% ipython --no-banner

In [1]: import numpy as np

In [2]: np.set_printoptions(suppress=True, linewidth=200)

In [3]: m1 = np.load("run17.npy")

In [4]: m1
Out[4]: 
array([[ 2,  2,  1],
       [ 3,  2,  3],
       [ 3,  3,  3],
       [ 3,  5,  4],
       [ 4,  5,  6],
       [ 4,  7,  6],
       [ 5,  7,  8],
       [ 5,  9, 10],
       [ 6, 11, 10],
       [ 7, 12, 10],
       [ 9, 13, 12],
       [10, 15, 14],
       [12, 17, 14],
       [12, 17, 14],
       [14, 17, 15],
       [15, 19, 16],
       [15, 20, 16],
       [17, 20, 17],
       [18, 20, 17],
       [20, 21, 17],
       [22, 23, 18],
       [22, 24, 19],
       [24, 25, 21],
       [25, 25, 23]])

In [5]: x = np.array([-1, 0, 3])

In [6]: (m1 @ x).argmax()
Out[6]: np.int64(23)

In [7]: np.linalg.norm(m1 @ x) <= np.linalg.norm(m1, 2) * np.linalg.norm(x) + 1e-9
Out[7]: np.True_

In [8]: m1 * x
Out[8]: 
array([[ -2,   0,   3],
       [ -3,   0,   9],
       [ -3,   0,   9],
       [ -3,   0,  12],
       [ -4,   0,  18],
       [ -4,   0,  18],
       [ -5,   0,  24],
       [ -5,   0,  30],
       [ -6,   0,  30],
       [ -7,   0,  30],
       [ -9,   0,  36],
       [-10,   0,  42],
       [-12,   0,  42],
       [-12,   0,  42],
       [-14,   0,  45],
       [-15,   0,  48],
       [-15,   0,  48],
       [-17,   0,  51],
       [-18,   0,  51],
       [-20,   0,  51],
       [-22,   0,  54],
       [-22,   0,  57],
       [-24,   0,  63],
       [-25,   0,  69]])

In [9]: (m1 * x).sum(axis=1)
Out[9]: array([ 1,  6,  6,  9, 14, 14, 19, 25, 24, 23, 27, 32, 30, 30, 31, 33, 33, 34, 33, 31, 32, 35, 39, 44])

In [10]: q, evecs = np.linalg.qr(m1[:, :2])[0], np.linalg.qr(m1[:, 2:])[0]

In [11]: sv = np.linalg.svd(q.T @ evecs, compute_uv=False)

In [12]: sv.round(3)
Out[12]: array([0.997])

In [13]: np.round(np.degrees(np.arccos(sv.clip(0, 1))), 3)
Out[13]: array([4.445])

In [14]: ang = np.radians(45)

In [15]: R = np.eye(3)

In [16]: R[1, 1] = R[2, 2] = np.cos(ang)

In [17]: R[1, 2], R[2, 1] = -np.sin(ang), np.sin(ang)

In [18]: R.round(3)
Out[18]: 
array([[ 1.   ,  0.   ,  0.   ],
       [ 0.   ,  0.707, -0.707],
       [ 0.   ,  0.707,  0.707]])

In [19]: other = m1 @ R.T

In [20]: np.allclose(m1 @ m1.T, other @ other.T)
Out[20]: True

In [21]: round(float(np.linalg.det(R)), 3), np.round(np.trace(R), 3)
Out[21]: (1.0, np.float64(2.414))

In [22]: cen = m1 - m1.mean(axis=0)

In [23]: Uu, sv, VT = np.linalg.svd(cen, full_matrices=False)

In [24]: np.round(sv ** 2 / (sv ** 2).sum(), 3)
Out[24]: array([0.98 , 0.016, 0.004])

In [25]: np.linalg.matrix_rank(cen)
Out[25]: np.int64(3)

In [26]: np.round(VT[0] * np.sign(VT[0, np.abs(VT[0]).argmax()]), 3)
Out[26]: array([0.607, 0.622, 0.495])

In [27]: np.round(np.abs(VT[-1]), 3)
Out[27]: array([0.123, 0.688, 0.715])

In [28]: np.round((sv ** 2).sum() ** 2 / (sv ** 4).sum(), 3)
Out[28]: np.float64(1.041)

In [29]: X = 2 * np.eye(3) + np.eye(3, k=1)

In [30]: X
Out[30]: 
array([[2., 1., 0.],
       [0., 2., 1.],
       [0., 0., 2.]])

In [31]: # triangular, det is the product of the diagonal

In [32]: r0, v = X[2], X[0]

In [33]: r0 @ v
Out[33]: np.float64(0.0)

In [34]: pr = (r0 @ v) / (r0 @ r0) * r0

In [35]: (v - pr) @ r0
Out[35]: np.float64(0.0)

In [36]: np.outer(r0, v)
Out[36]: 
array([[0., 0., 0.],
       [0., 0., 0.],
       [4., 2., 0.]])

In [37]: [int(np.linalg.matrix_rank(np.linalg.matrix_power(X, p))) for p in range(1, 4)]
Out[37]: [3, 3, 3]

In [38]: np.round(np.sort(np.linalg.eigvals(X)), 3)
Out[38]: array([2., 2., 2.])

In [39]: np.round(np.linalg.matrix_power(X - np.diag(np.diag(X)), 3), 3)
Out[39]: 
array([[0., 0., 0.],
       [0., 0., 0.],
       [0., 0., 0.]])

In [40]: other = X / np.sqrt((X ** 2).mean(axis=1, keepdims=True))

In [41]: np.linalg.matrix_rank(X - X.mean(axis=1, keepdims=True))
Out[41]: np.int64(2)

In [42]: arr = np.array([[1.0, 8.0, -9.0, 0.0],
    ...:     [-5.0, -8.0, 6.0, 0.0],
    ...:     [2.0, -2.0, -2.0, 0.0],
    ...:     [0.0, 0.0, 0.0, -1.0]])

In [43]: # 2 blocks once reordered

In [44]: np.einsum("ii->", arr)
Out[44]: np.float64(-10.0)

In [45]: other = np.array([[-1, 3], [3, 1]])

In [46]: Z = np.kron(other, arr)

In [47]: np.round(np.linalg.norm(Z, 2), 3), round(np.linalg.norm(other, 2) * np.linalg.norm(arr, 2), 3)
Out[47]: (np.float64(50.906), np.float64(50.906))

In [48]: np.linalg.matrix_rank(Z)
Out[48]: np.int64(8)

In [49]: Z
Out[49]: 
array([[ -1.,  -8.,   9.,  -0.,   3.,  24., -27.,   0.],
       [  5.,   8.,  -6.,  -0., -15., -24.,  18.,   0.],
       [ -2.,   2.,   2.,  -0.,   6.,  -6.,  -6.,   0.],
       [ -0.,  -0.,  -0.,   1.,   0.,   0.,   0.,  -3.],
       [  3.,  24., -27.,   0.,   1.,   8.,  -9.,   0.],
       [-15., -24.,  18.,   0.,  -5.,  -8.,   6.,   0.],
       [  6.,  -6.,  -6.,   0.,   2.,  -2.,  -2.,   0.],
       [  0.,   0.,   0.,  -3.,   0.,   0.,   0.,  -1.]])

In [50]: W0 = np.vander(np.arange(4) - 2, 4, increasing=True)

In [51]: W0
Out[51]: 
array([[ 1, -2,  4, -8],
       [ 1, -1,  1, -1],
       [ 1,  0,  0,  0],
       [ 1,  1,  1,  1]])

In [52]: # row 0 is much longer than the rest

In [53]: x = np.array([5, -3, 3, -4])

In [54]: h = np.maximum(W0 @ x, 0)

In [55]: np.maximum(W0 @ x, 0) - np.maximum(-W0 @ x, 0)
Out[55]: array([55, 15,  5,  1])

In [56]: np.flatnonzero(h > 1e-9)
Out[56]: array([0, 1, 2, 3])

In [57]: W0.T @ h
Out[57]: array([  76, -124,  236, -454])

In [58]: rng = np.random.default_rng(10816)

In [59]: other = W0 + rng.integers(-2, 3, (4, 1)) @ rng.integers(-2, 3, (1, 4))

In [60]: other
Out[60]: 
array([[ 5,  0,  6, -8],
       [ 5,  1,  3, -1],
       [-1, -1, -1,  0],
       [ 3,  2,  2,  1]])

In [61]: np.round(np.linalg.svd(other - W0, compute_uv=False), 3) + 0
Out[61]: array([7.746, 0.   , 0.   , 0.   ])

In [62]: [round(float(x), 3) for x in np.linalg.svd(other, compute_uv=False)[:3]]
Out[62]: [12.443, 5.092, 1.111]

In [63]: np.round(np.abs(np.linalg.svd(other)[2][-1]), 3)
Out[63]: array([0.259, 0.512, 0.725, 0.381])

In [64]: np.argsort(-np.linalg.norm(other, axis=0).round(6), kind="stable")[:3]
Out[64]: array([3, 0, 2])

In [65]: E = np.array([[10, 2, 1, -3], [3, 4, -1, 0], [0, 0, 0, 0], [2, 2, -2, 13]])

In [66]: E
Out[66]: 
array([[10,  2,  1, -3],
       [ 3,  4, -1,  0],
       [ 0,  0,  0,  0],
       [ 2,  2, -2, 13]])

In [67]: # rank 3

In [68]: rank = np.linalg.matrix_rank(E)

In [69]: rank
Out[69]: np.int64(3)

In [70]: ns = np.linalg.svd(E)[2][rank:].T

In [71]: np.round(ns @ ns.T, 3)
Out[71]: 
array([[ 0.016, -0.041, -0.116, -0.014],
       [-0.041,  0.106,  0.303,  0.037],
       [-0.116,  0.303,  0.866,  0.104],
       [-0.014,  0.037,  0.104,  0.013]])

In [72]: np.allclose(E @ ns, 0)
Out[72]: True

In [73]: [int(np.linalg.matrix_rank(np.delete(E, i, axis=0))) for i in range(4)]
Out[73]: [2, 2, 3, 2]

In [74]: [int(np.linalg.matrix_rank(E[:, :j + 1])) for j in range(4)]
Out[74]: [1, 2, 3, 3]

In [75]: np.round(ns[:, 0] / ns[np.abs(ns[:, 0]).round(6).argmax(), 0], 3)
Out[75]: array([-0.134,  0.35 ,  1.   ,  0.121])

In [76]: [int(np.linalg.matrix_rank(E[:i])) for i in range(1, len(E) + 1)]
Out[76]: [1, 2, 2, 3]

In [77]: np.round(E @ ns, 3) + 0
Out[77]: 
array([[0.],
       [0.],
       [0.],
       [0.]])

In [78]: np.linalg.matrix_rank(E.T @ E), np.linalg.matrix_rank(E @ E.T)
Out[78]: (np.int64(3), np.int64(3))

In [79]: ns.shape
Out[79]: (4, 1)

In [80]: labels = rng.permutation(4)

In [81]: labels
Out[81]: array([2, 1, 0, 3])

In [82]: other = E[labels][:, labels]

In [83]: np.round(np.sort(np.abs(np.linalg.eigvals(other))), 3)
Out[83]: array([ 0.   ,  2.977, 12.267, 12.267])

In [84]: np.abs(np.diag(np.linalg.qr(E)[1])) > 1e-9
Out[84]: array([ True,  True,  True, False])

In [85]: np.round(E @ np.linalg.pinv(E) @ E, 3) + 0
Out[85]: 
array([[10.,  2.,  1., -3.],
       [ 3.,  4., -1.,  0.],
       [ 0.,  0.,  0.,  0.],
       [ 2.,  2., -2., 13.]])

In [86]: np.linalg.lstsq(E[:-1].T, E[-1])[2]
Out[86]: np.int32(2)

In [87]: np.allclose(E[:-1].T @ np.linalg.lstsq(E[:-1].T, E[-1])[0], E[-1])
Out[87]: False

In [88]: np.unique(E.round(6), axis=0).shape
Out[88]: (4, 4)

In [89]: round(np.linalg.det(E), 3)
Out[89]: np.float64(0.0)

In [90]: np.round(np.sort(np.abs(np.linalg.eigvals(E))), 3)
Out[90]: array([ 0.   ,  2.977, 12.267, 12.267])

In [91]: (E - E.T) / 2
Out[91]: 
array([[ 0. , -0.5,  0.5, -2.5],
       [ 0.5,  0. , -0.5, -1. ],
       [-0.5,  0.5,  0. ,  1. ],
       [ 2.5,  1. , -1. ,  0. ]])

In [92]: np.allclose(E @ E.T, E.T @ E)
Out[92]: False

In [93]: (E + E.T) / 2
Out[93]: 
array([[10. ,  2.5,  0.5, -0.5],
       [ 2.5,  4. , -0.5,  1. ],
       [ 0.5, -0.5,  0. , -1. ],
       [-0.5,  1. , -1. , 13. ]])

In [94]: np.linalg.matrix_power(E, 3)
Out[94]: 
array([[  928,   150,   216, -1197],
       [  468,   154,    38,  -243],
       [    0,     0,     0,     0],
       [  960,   582,  -312,  1963]])

In [95]: J = np.loadtxt("sample15.csv", delimiter=",")

In [96]: J
Out[96]: 
array([[ 0.8,  2.5, -0.9,  0.3],
       [-1.8,  1.1,  0.1, -1. ],
       [ 0.7,  0.5,  1.2,  0.9],
       [-2. , -1.1, -1. ,  1.2],
       [-1.8, -0.9,  1.4,  1.7],
       [-0.8, -1.4, -2.4, -1.3],
       [-0.1,  0.5, -0.2,  0.5],
       [ 0.2, -0.1,  0. ,  0. ],
       [ 0.4,  0.7, -2.4,  1.3],
       [-0.4,  0.1,  0.4, -1.8],
       [-0.8,  1.6,  0. ,  0.8],
       [ 1.5, -4.8, -4.8,  0.9],
       [-1.5,  0.3,  2.6, -1.2],
       [-1.7,  0.2, -0.3, -1.7],
       [ 0.7, -0.2, -0.8,  0. ],
       [-1.1,  0.6,  0.3,  0. ],
       [ 2.3,  0.5,  0.7,  1.3]])

In [97]: x = np.array([1, 0, 2, 3])

In [98]: target = J @ x

In [99]: target.round(3)
Out[99]: array([-0.1, -4.6,  5.8, -0.4,  6.1, -9.5,  1. ,  0.2, -0.5, -5. ,  1.6, -5.4,  0.1, -7.4, -0.9, -0.5,  7.6])

In [100]: np.round(np.linalg.solve(J.T @ J, J.T @ target), 3) + 0
Out[100]: array([1., 0., 2., 3.])

In [101]: target = target + 0.3 * rng.normal(size=17)

In [102]: target.round(3)
Out[102]: array([ 0.394, -4.738,  5.771, -0.761,  5.989, -9.342,  0.596,  0.427,  0.062, -4.954,  1.233, -5.439,  0.047, -7.465, -0.646, -0.276,  8.081])

In [103]: b, *_ = np.linalg.lstsq(J, target)

In [104]: b.round()
Out[104]: array([1., 0., 2., 3.])

In [105]: b.round(3)
Out[105]: array([1.114, 0.078, 1.946, 2.972])

In [106]: cen = (J - J.mean(axis=0)) / J.std(axis=0)

In [107]: np.round(cen.std(axis=0), 3)
Out[107]: array([1., 1., 1., 1.])

In [108]: b = np.linalg.lstsq(np.delete(cen, 0, axis=1), cen[:, 0])[0]

In [109]: np.abs(b).argmax()
Out[109]: np.int64(1)

In [110]: b.round(3)
Out[110]: array([ 0.144, -0.373,  0.331])

In [111]: round(float(1 - np.var(cen[:, 0] - np.delete(cen, 0, axis=1) @ b)), 3)
Out[111]: 0.231

In [112]: A = np.load("w.npy")

In [113]: A.round(3)
Out[113]: 
array([[ 1.   ,  0.   ,  0.   ],
       [ 0.   , -0.94 , -0.342],
       [ 0.   ,  0.342, -0.94 ]])

In [114]: x = np.array([-4, -1, 0])

In [115]: round(float(np.linalg.norm(x)), 3), np.round(np.linalg.norm(A @ x), 3)
Out[115]: (4.123, np.float64(4.123))

In [116]: round(np.linalg.det(A), 3)
Out[116]: np.float64(1.0)

In [117]: np.round(np.sort(np.abs(np.degrees(np.angle(np.linalg.eigvals(A))))), 3)
Out[117]: array([  0., 160., 160.])

In [118]: np.round(np.abs(np.linalg.eigvals(A)), 3)
Out[118]: array([1., 1., 1.])

In [119]: q, evecs = np.linalg.qr(A[:, :1])[0], np.linalg.qr(A[:, 1:])[0]

In [120]: sv = np.linalg.svd(q.T @ evecs, compute_uv=False)

In [121]: sv
Out[121]: array([0.])

In [122]: np.round(np.linalg.norm(A, axis=0), 3)
Out[122]: array([1., 1., 1.])

In [123]: round(A[:, 1] @ A[:, 2], 3)
Out[123]: np.float64(0.0)

In [124]: np.round(A @ A.T, 3) + 0
Out[124]: 
array([[1., 0., 0.],
       [0., 1., 0.],
       [0., 0., 1.]])

In [125]: np.round(np.linalg.pinv(A), 3)
Out[125]: 
array([[ 1.   ,  0.   ,  0.   ],
       [ 0.   , -0.94 ,  0.342],
       [ 0.   , -0.342, -0.94 ]])

In [126]: np.round(np.linalg.svd(A, compute_uv=False), 3)
Out[126]: array([1., 1., 1.])

In [127]: hat = np.triu(np.array([[5, 2, 2], [5, 0, 1], [0, 5, 0]]), 1) + np.eye(3)

In [128]: other = hat @ A @ np.linalg.inv(hat)

In [129]: round(float(np.linalg.det(other)), 3)
Out[129]: 1.0

In [130]: np.round(hat @ A - A @ hat, 3)
Out[130]: 
array([[ 0.   , -3.195, -4.563],
       [ 0.   ,  0.342,  0.   ],
       [ 0.   ,  0.   , -0.342]])

In [131]: np.linalg.matrix_rank(other)
Out[131]: np.int64(3)

In [132]: labels = rng.permutation(3)

In [133]: labels
Out[133]: array([1, 2, 0])

In [134]: other = A[labels][:, labels]

In [135]: np.round(np.diag(other), 3)
Out[135]: array([-0.94, -0.94,  1.  ])

In [136]: np.allclose(other, A)
Out[136]: False

In [137]: np.round(np.sort(np.abs(np.linalg.eigvals(other))), 3)
Out[137]: array([1., 1., 1.])

In [138]: round(np.linalg.det(other), 3), round(float(np.linalg.det(A[labels])), 3)
Out[138]: (np.float64(1.0), 1.0)

In [139]: K = np.load("m.npy")

In [140]: K
Out[140]: 
array([[-2,  0,  0,  0,  0],
       [-1,  3,  0,  0,  0],
       [ 3, -1, -1,  0,  0],
       [-2,  1,  3, -3,  0],
       [ 3, -3,  2,  3, -2]])

In [141]: # triangular

In [142]: np.round(np.linalg.eigvals(K), 3)
Out[142]: array([-2., -3., -1.,  3., -2.])

In [143]: np.einsum("ij,ji->", K, K)
Out[143]: np.int64(27)

In [144]: np.round(np.linalg.det(2 * K), 3), round(float(np.linalg.det(K)), 3)
Out[144]: (np.float64(1152.0), 36.0)

In [145]: round(float(np.linalg.eigvals(K).sum().real), 3)
Out[145]: -5.0

In [146]: np.einsum("ii->", K)
Out[146]: np.int64(-5)

In [147]: np.kron(np.eye(2, dtype=int), K)
Out[147]: 
array([[-2,  0,  0,  0,  0,  0,  0,  0,  0,  0],
       [-1,  3,  0,  0,  0,  0,  0,  0,  0,  0],
       [ 3, -1, -1,  0,  0,  0,  0,  0,  0,  0],
       [-2,  1,  3, -3,  0,  0,  0,  0,  0,  0],
       [ 3, -3,  2,  3, -2,  0,  0,  0,  0,  0],
       [ 0,  0,  0,  0,  0, -2,  0,  0,  0,  0],
       [ 0,  0,  0,  0,  0, -1,  3,  0,  0,  0],
       [ 0,  0,  0,  0,  0,  3, -1, -1,  0,  0],
       [ 0,  0,  0,  0,  0, -2,  1,  3, -3,  0],
       [ 0,  0,  0,  0,  0,  3, -3,  2,  3, -2]])
